% python3 -q
>>> import numpy as np
>>> np.set_printoptions(precision=2, suppress=True, linewidth=100)
>>> def rnd(a):
...     return np.round(a, 2) + 0
... 
>>> W2 = np.array([[0.5, 0.3, -0.4, -0.4, 1.7, 0.8],
...     [-2.0, 0.5, 1.3, 1.5, 0.0, -0.2],
...     [0.0, -1.2, 1.4, -2.3, -0.6, 0.4]])
>>> rng = np.random.default_rng(1091)
>>> data = np.array([[3, 5, 4],
...     [5, -2, 0],
...     [2, -1, -1],
...     [-1, 3, -5],
...     [-1, 1, -1],
...     [-5, -5, -1],
...     [4, 1, 2],
...     [-2, -5, -5],
...     [5, -4, 5],
...     [-5, 4, -1],
...     [1, 5, 0],
...     [4, -3, -3],
...     [5, 1, -5],
...     [3, 2, -1],
...     [-5, 2, -3],
...     [-5, 1, -2],
...     [3, -4, -4],
...     [1, 2, -5]]) @ W2 + 0.3 * rng.normal(size=(18, 6))
>>> rnd(data)
array([[ -8.55,  -1.38,  10.75,  -3.13,   2.78,   3.44],
       [  6.96,   0.18,  -4.32,  -4.49,   8.37,   4.61],
       [  3.  ,   1.33,  -3.6 ,   0.08,   3.58,   1.3 ],
       [ -6.39,   7.22,  -2.15,  15.95,   0.86,  -3.21],
       [ -2.56,   0.78,   0.69,   4.1 ,  -1.86,  -1.56],
       [  7.43,  -3.  ,  -6.  ,  -3.23,  -8.28,  -3.85],
       [ -0.19,  -0.63,   3.06,  -4.98,   5.46,   3.6 ],
       [  8.27,   3.07, -12.22,   5.14,  -0.1 ,  -2.45],
       [ 10.64,  -6.54,   0.49, -19.91,   5.9 ,   6.6 ],
       [-10.37,   1.15,   5.82,  10.  ,  -8.15,  -5.61],
       [ -9.43,   3.07,   6.34,   7.28,   1.58,   0.17],
       [  8.31,   3.51,  -9.15,   0.53,   8.96,   2.79],
       [  0.17,   8.32,  -7.7 ,  11.25,  11.28,   1.91],
       [ -2.79,   3.25,  -0.19,   3.84,   5.68,   1.31],
       [ -6.8 ,   2.9 ,  -0.41,  12.17,  -6.67,  -5.53],
       [ -5.04,   1.8 ,   0.54,   7.88,  -7.59,  -4.91],
       [  9.71,   4.02, -12.38,   1.92,   7.8 ,   1.94],
       [ -3.7 ,   7.89,  -5.31,  14.44,   4.48,  -1.39]])
>>> u, g = data[13], data[9]
>>> rnd(u @ u)
np.float64(67.02)
>>> p = (u @ g) / (u @ u) * u
>>> rnd((g - p) @ u)
np.float64(0.0)
>>> rnd(g - p)
array([-9.69,  0.36,  5.87,  9.06, -9.53, -5.93])
>>> np.linalg.matrix_rank(np.outer(u, g))
np.int64(1)
>>> rnd(p)
array([-0.68,  0.79, -0.05,  0.93,  1.38,  0.32])
>>> W2 = data[[7, 8]].astype(float)
>>> for _ in range(4):
...     labels = np.linalg.norm(data[:, None] - W2, axis=-1).argmin(axis=1)
...     W2 = np.array([data[labels == j].mean(axis=0) for j in range(2)])
... 
>>> labels
array([1, 1, 0, 0, 0, 0, 1, 0, 1, 0, 0, 0, 0, 0, 0, 0, 0, 0])
>>> rnd(W2)
array([[-0.73,  3.24, -3.26,  6.52,  0.83, -1.36],
       [ 2.21, -2.09,  2.5 , -8.13,  5.63,  4.56]])
>>> np.abs(W2[1] - W2[0]).argmax()
np.int64(3)
>>> rnd(W2[1] - W2[0])
array([  2.94,  -5.33,   5.76, -14.65,   4.8 ,   5.93])
>>> np.bincount(labels)
array([14,  4])
